$ python -q
>>> import numpy as np
>>> np.set_printoptions(precision=4, suppress=True, linewidth=120)
>>> rnd = lambda a: np.round(a, 4) + 0
>>> E = np.loadtxt("layer8.csv", delimiter=",")
>>> E
array([[21.,  0.,  1.],
       [ 2.,  1.,  1.],
       [ 2.,  2., 21.]])
>>> x0 = np.array([-7, 1, -4])
>>> target = E @ x0
>>> target
array([-151.,  -17.,  -96.])
>>> rnd(np.linalg.solve(E, target))
array([-7.,  1., -4.])
>>> rnd(np.linalg.solve(E, E[:, 0]))
array([1., 0., 0.])
>>> ev, V = np.linalg.eig(E)
>>> rnd(ev)
array([22.5256, 19.5644,  0.9099])
>>> rnd(np.sort(np.linalg.eigvals(np.linalg.inv(E))))
array([0.0444, 0.0511, 1.099 ])
>>> rnd(np.prod(ev))
np.float64(401.0)
>>> U, sigma, vt = np.linalg.svd(E)
>>> np.argmax(sigma[:-1] / (sigma[1:] + 1e-6)) + 1
np.int64(2)
>>> A2 = U[:, :2] @ np.diag(sigma[:2]) @ vt[:2]
>>> np.linalg.matrix_rank(A2)
np.int64(2)
>>> rnd(np.abs(E - A2).max())
np.float64(0.8956)
>>> rnd(np.linalg.norm(E - A2) / np.linalg.norm(E))
np.float64(0.0302)
>>> rnd(np.linalg.norm(E - A2, 2)), rnd(sigma[2])
(np.float64(0.9046), np.float64(0.9046))
>>> m1 = np.load("dump.npy")
>>> m1
array([[ 2,  3,  4,  5,  6],
       [ 7,  8,  9, 10, 11],
       [12, 13, 14, 15, 16]])
>>> u, g = m1[1], m1[0]
>>> u @ u
np.int64(415)
>>> p = (u @ g) / (u @ u) * u
>>> rnd((g - p) @ u)
np.float64(0.0)
>>> rnd(g - p)
array([-1.2048, -0.6627, -0.1205,  0.4217,  0.9639])
>>> np.linalg.matrix_rank(np.outer(u, g))
np.int64(1)
>>> np.outer(u, g)
array([[14, 21, 28, 35, 42],
       [16, 24, 32, 40, 48],
       [18, 27, 36, 45, 54],
       [20, 30, 40, 50, 60],
       [22, 33, 44, 55, 66]])
>>> rnd(p)
array([3.2048, 3.6627, 4.1205, 4.5783, 5.0361])
>>> [round(float(x), 4) for x in np.linalg.svd(E, compute_uv=False)[:3]]
[22.6577, 19.5655, 0.9046]
>>> rnd(np.linalg.norm(E, 2) / np.linalg.norm(E))
np.float64(0.7565)
>>> np.argsort(-np.linalg.norm(E, axis=0).round(6), kind="stable")[:3]
array([0, 2, 1])
>>> rnd(np.abs(np.linalg.svd(E)[2][-1]))
array([0.0007, 0.9953, 0.0969])
>>> U, sigma, vt = np.linalg.svd(m1)
>>> V = vt[:(sigma > 1e-8).sum()]
>>> rng = np.random.default_rng(45492)
>>> x0 = m1[0] + 3 * m1[2] + rng.integers(2) * np.eye(5)[1]
>>> x0
array([38., 43., 46., 50., 54.])
>>> np.linalg.matrix_rank(np.vstack([m1, x0]))
np.int64(3)
>>> rnd(V.T @ V)
array([[ 0.6,  0.4,  0.2,  0. , -0.2],
       [ 0.4,  0.3,  0.2,  0.1,  0. ],
       [ 0.2,  0.2,  0.2,  0.2,  0.2],
       [ 0. ,  0.1,  0.2,  0.3,  0.4],
       [-0.2,  0. ,  0.2,  0.4,  0.6]])
>>> np.allclose(V.T @ V @ x0, x0)
False
>>> K = np.array([[0, 1, 1], [1, 1, 1], [1, 2, 2]])
>>> K[:, 0] = 4 * K[:, 2]
>>> K
array([[4, 1, 1],
       [4, 1, 1],
       [8, 2, 2]])
>>> # rank 1
>>> U, sigma, vt = np.linalg.svd(K)
>>> V = vt[:(sigma > 1e-8).sum()]
>>> x0 = K[1] + 2 * K[0] + rng.integers(2) * np.eye(3)[0]
>>> x0
array([13.,  3.,  3.])
>>> rnd(np.diag(V.T @ V))
array([0.8889, 0.0556, 0.0556])
>>> rnd(np.linalg.norm(x0 - V.T @ V @ x0))
np.float64(0.3333)
